In [1]: import numpy as np

In [2]: from numpy import linalg as LA

In [3]: np.set_printoptions(precision=3, suppress=True, linewidth=140, sign=" ")

In [4]: J = np.array([[-2.0, -2.0, -1.0], [0.0, -5.0, -2.0], [0.0, 4.0, 1.0]])

In [5]: q = J.astype(float).copy()

In [6]: for j in range(3):
   ...:     q[:, j] -= q[:, :j] @ (q[:, :j].T @ q[:, j])
   ...:     q[:, j] /= LA.norm(q[:, j])
   ...: 

In [7]: np.round(q.T @ q, 3) + 0
Out[7]: 
array([[ 1.,  0.,  0.],
       [ 0.,  1.,  0.],
       [ 0.,  0.,  1.]])

In [8]: np.round(q.T @ J, 3) + 0
Out[8]: 
array([[ 2.   ,  2.   ,  1.   ],
       [ 0.   ,  6.403,  2.186],
       [ 0.   ,  0.   ,  0.469]])

In [9]: np.kron(np.eye(2, dtype=int), J)
Out[9]: 
array([[-2., -2., -1., -0., -0., -0.],
       [ 0., -5., -2.,  0., -0., -0.],
       [ 0.,  4.,  1.,  0.,  0.,  0.],
       [-0., -0., -0., -2., -2., -1.],
       [ 0., -0., -0.,  0., -5., -2.],
       [ 0.,  0.,  0.,  0.,  4.,  1.]])

In [10]: round(LA.eigvals(J).sum().real, 3)
Out[10]: np.float64(-6.0)

In [11]: np.einsum("ii->", J)
Out[11]: np.float64(-6.0)

In [12]: C2 = J.T @ J

In [13]: LA.svd(J, compute_uv=False) ** 2
Out[13]: array([ 51.142,   3.666,   0.192])

In [14]: np.allclose(C2, C2.T)
Out[14]: True

In [15]: def softmax(z):
    ...:     e = np.exp(z - z.max(axis=-1, keepdims=True))
    ...:     return e / e.sum(axis=-1, keepdims=True)
    ...: 

In [16]: softmax(J[1] + -1)
Out[16]: array([ 0.876,  0.006,  0.118])

In [17]: softmax(J).sum(axis=1)
Out[17]: array([ 1.,  1.,  1.])

In [18]: att = J @ J.T / np.sqrt(3)

In [19]: softmax(att).round(6).argmax(axis=1)
Out[19]: array([ 1,  1,  2])

In [20]: np.round(softmax(att), 3) + 0
Out[20]: 
array([[ 0.15,  0.85,  0.  ],
       [ 0.  ,  1.  ,  0.  ],
       [ 0.  ,  0.  ,  1.  ]])

In [21]: mat = np.load("a.npy")

In [22]: mat
Out[22]: 
array([[-1.881, 19.959, -0.107],
       [-0.356, 21.348,  1.699],
       [-2.724, 21.27 ,  0.422],
       [ 0.947, 19.248, -0.227],
       [-0.091, 20.819, -0.834],
       [ 0.577, 20.885, -1.014],
       [ 0.244, 20.509, -1.014],
       [ 0.64 , 19.582, -1.308],
       [ 0.631, 19.968,  0.976],
       [-0.938, 19.595, -0.177],
       [ 1.343, 20.296,  1.04 ],
       [ 1.317, 17.845, -0.834],
       [-0.781, 19.534, -0.685],
       [ 0.148, 20.438,  0.863],
       [-0.008, 19.039,  0.139],
       [ 2.425, 19.046, -0.13 ]])

In [23]: M2 = np.c_[mat[:, :2] @ np.array([[2, -2], [-1, 0]]), np.array([-5, 4, 4, 3, 1, 2, 0, -5, 3, 1, 5, 1, 3, 2, -1, -4])]

In [24]: M2
Out[24]: 
array([[-23.721,   3.762,  -5.   ],
       [-22.06 ,   0.712,   4.   ],
       [-26.718,   5.448,   4.   ],
       [-17.354,  -1.894,   3.   ],
       [-21.001,   0.182,   1.   ],
       [-19.731,  -1.154,   2.   ],
       [-20.021,  -0.488,   0.   ],
       [-18.302,  -1.28 ,  -5.   ],
       [-18.706,  -1.262,   3.   ],
       [-21.471,   1.876,   1.   ],
       [-17.61 ,  -2.686,   5.   ],
       [-15.211,  -2.634,   1.   ],
       [-21.096,   1.562,   3.   ],
       [-20.142,  -0.296,   2.   ],
       [-19.055,   0.016,  -1.   ],
       [-14.196,  -4.85 ,  -4.   ]])

In [25]: LA.matrix_rank(np.c_[mat, M2])
Out[25]: np.int64(4)

In [26]: LA.matrix_rank(M2)
Out[26]: np.int64(3)

In [27]: x0 = np.array([3, 1, -3])

In [28]: y = M2 @ x0

In [29]: np.round(LA.pinv(M2) @ M2, 3) + 0
Out[29]: 
array([[ 1.,  0.,  0.],
       [ 0.,  1.,  0.],
       [ 0.,  0.,  1.]])

In [30]: rng = np.random.default_rng(29690)

In [31]: y = y + 0.02 * rng.normal(size=16)

In [32]: y
Out[32]: 
array([-52.4  , -77.484, -86.694, -62.941, -65.82 , -66.343, -60.546, -41.155, -66.362, -65.539, -70.549, -51.247, -70.749, -66.727,
       -54.153, -35.506])

In [33]: beta, *_ = LA.lstsq(M2, y)

In [34]: round(LA.norm(y - M2 @ beta), 3)
Out[34]: np.float64(0.087)

In [35]: beta.round()
Out[35]: array([ 3.,  1., -3.])
